% python3 -q
>>> import numpy as np
>>> np.set_printoptions(precision=2, suppress=True, linewidth=160, legacy="1.25")
>>> def tidy(a):
...     return np.round(a, 2) + 0
... 
>>> J = np.load("m.npy")
>>> tidy(J)
array([[ 0.  , 10.02, -0.02],
       [ 0.02,  5.98,  0.01],
       [-8.99,  9.98,  6.02]])
>>> U, s, Vh = np.linalg.svd(J)
>>> np.argmax(s[:-1] / (s[1:] + 1e-6)) + 1
2
>>> M2 = U[:, :2] @ np.diag(s[:2]) @ Vh[:2]
>>> tidy(np.linalg.norm(J - M2) / np.linalg.norm(J))
0.0
>>> tidy(M2)
array([[ 0.01, 10.02, -0.01],
       [ 0.01,  5.98, -0.01],
       [-8.99,  9.98,  6.02]])
>>> G = J.T @ J
>>> tidy(G)
array([[ 80.91, -89.65, -54.16],
       [-89.65, 235.71,  59.92],
       [-54.16,  59.92,  36.25]])
>>> tidy(np.diag(G))
array([ 80.91, 235.71,  36.25])
>>> q, evecs = np.linalg.qr(J[:, :2])[0], np.linalg.qr(J[:, 2:])[0]
>>> s = np.linalg.svd(q.T @ evecs, compute_uv=False)
>>> tidy(s)
array([1.])
>>> tidy(np.degrees(np.arccos(s.clip(0, 1))))
array([0.27])
>>> M2 = np.linalg.inv(J)
>>> tidy(np.linalg.det(J) * np.linalg.det(M2))
1.0
>>> rng = np.random.default_rng(15188)
>>> M2 = J + rng.integers(-2, 3, (3, 2)) @ rng.integers(-2, 3, (2, 3))
>>> tidy(M2)
array([[  2.  ,  12.02,   0.98],
       [  0.02,   4.98,   1.01],
       [-10.99,   6.98,   6.02]])
>>> tidy(np.linalg.svd(M2 - J, compute_uv=False))
array([4.65, 1.54, 0.  ])
>>> np.linalg.matrix_rank(M2 - J, tol=1e-8)
2
>>> feats = np.load("block7.npy")
>>> feats
array([[-3, -2, -1,  0,  1,  2,  3,  4],
       [ 5,  6,  7,  8,  9, 10, 11, 12],
       [13, 14, 15, 16, 17, 18, 19, 20],
       [21, 22, 23, 24, 25, 26, 27, 28],
       [29, 30, 31, 32, 33, 34, 35, 36],
       [37, 38, 39, 40, 41, 42, 43, 44],
       [45, 46, 47, 48, 49, 50, 51, 52],
       [53, 54, 55, 56, 57, 58, 59, 60]])
>>> M2 = feats + rng.integers(-2, 3, (8, 2)) @ rng.integers(-2, 3, (2, 8))
>>> M2
array([[ 5, -8, -7,  6,  5,  2,  3,  4],
       [ 5,  7,  6,  9,  9,  8,  9, 12],
       [19,  9, 11, 20, 20, 19, 20, 20],
       [23, 22, 20, 27, 26, 23, 24, 28],
       [27, 32, 32, 31, 32, 33, 34, 36],
       [43, 33, 35, 44, 44, 43, 44, 44],
       [47, 46, 44, 51, 50, 47, 48, 52],
       [55, 53, 53, 58, 58, 57, 58, 60]])
>>> np.linalg.matrix_rank(M2 - feats, tol=1e-8)
2
>>> np.abs(M2 - feats).sum(axis=1)
array([30,  7, 24, 15,  9, 24, 15, 10])
>>> tidy(np.linalg.svd(M2 - feats, compute_uv=False))
array([21.17,  8.37,  0.  ,  0.  ,  0.  ,  0.  ,  0.  ,  0.  ])
